>>> import numpy as np
>>> np.set_printoptions(precision=2, suppress=True, linewidth=160)
>>> rnd = lambda a: np.round(a, 2) + 0
>>> data = np.diag(20 * np.array([3, -2, -3, -3, -1])) + np.array([[5, 1, 4, -3, -2],
...     [-2, 2, 3, -2, 5],
...     [-5, -2, -1, 1, 5],
...     [-2, -1, 5, 4, 0],
...     [0, -5, 3, 3, 1]])
>>> data
array([[ 65,   1,   4,  -3,  -2],
       [ -2, -38,   3,  -2,   5],
       [ -5,  -2, -61,   1,   5],
       [ -2,  -1,   5, -56,   0],
       [  0,  -5,   3,   3, -19]])
>>> r0 = np.array([2, -3, 0])
>>> np.cross(data[0, :3], data[2, :3])
array([ -53, 3945, -125])
>>> np.correlate(data[0], data[2], "full")
array([  325,    70, -3944,  -202,  -584,   168,   108,    19,    10])
>>> np.convolve(data[0], r0)
array([ 130, -193,    5,  -18,    5,    6,    0])
>>> X = np.load("layer3.npy")
>>> X
array([[1, 3, 0, 0],
       [0, 2, 0, 0],
       [0, 0, 1, 3],
       [0, 0, 0, 2]])
>>> # 2 groups of indices that never mix
>>> U, sv, vt = np.linalg.svd(X, full_matrices=False)
>>> rnd(np.cumsum(sv ** 2) / np.sum(sv ** 2))
array([0.49, 0.98, 0.99, 1.  ])
>>> rnd(vt @ vt.T)
array([[1., 0., 0., 0.],
       [0., 1., 0., 0.],
       [0., 0., 1., 0.],
       [0., 0., 0., 1.]])
>>> rnd(U.T @ X @ vt.T)
array([[3.7 , 0.  , 0.  , 0.  ],
       [0.  , 3.7 , 0.  , 0.  ],
       [0.  , 0.  , 0.54, 0.  ],
       [0.  , 0.  , 0.  , 0.54]])
>>> rnd(U.T @ U)
array([[1., 0., 0., 0.],
       [0., 1., 0., 0.],
       [0., 0., 1., 0.],
       [0., 0., 0., 1.]])
>>> U.shape, sv.shape, vt.shape
((4, 4), (4,), (4, 4))
>>> rnd(sv)
array([3.7 , 3.7 , 0.54, 0.54])
>>> rnd(np.sqrt((sv ** 2).sum())), rnd(np.linalg.norm(X))
(np.float64(5.29), np.float64(5.29))
>>> gram = X.T @ X
>>> (X @ X.T).shape
(4, 4)
>>> np.trace(gram), (X ** 2).sum()
(np.int64(28), np.int64(28))
>>> np.allclose(gram, gram.T)
True
>>> gram
array([[ 1,  3,  0,  0],
       [ 3, 13,  0,  0],
       [ 0,  0,  1,  3],
       [ 0,  0,  3, 13]])
>>> rnd(np.linalg.eigvalsh(gram)[::-1])
array([13.71, 13.71,  0.29,  0.29])
>>> Y = np.linalg.inv(X)
>>> np.allclose(Y, X.T)
False
>>> rnd(np.linalg.det(X) * np.linalg.det(Y))
np.float64(1.0)
>>> rnd(np.linalg.slogdet(X)[0])
np.float64(1.0)
>>> rnd(np.linalg.inv(Y))
array([[1., 3., 0., 0.],
       [0., 2., 0., 0.],
       [0., 0., 1., 3.],
       [0., 0., 0., 2.]])
>>> X @ Y
array([[1., 0., 0., 0.],
       [0., 1., 0., 0.],
       [0., 0., 1., 0.],
       [0., 0., 0., 1.]])
>>> rnd(np.linalg.cond(X))
np.float64(6.85)
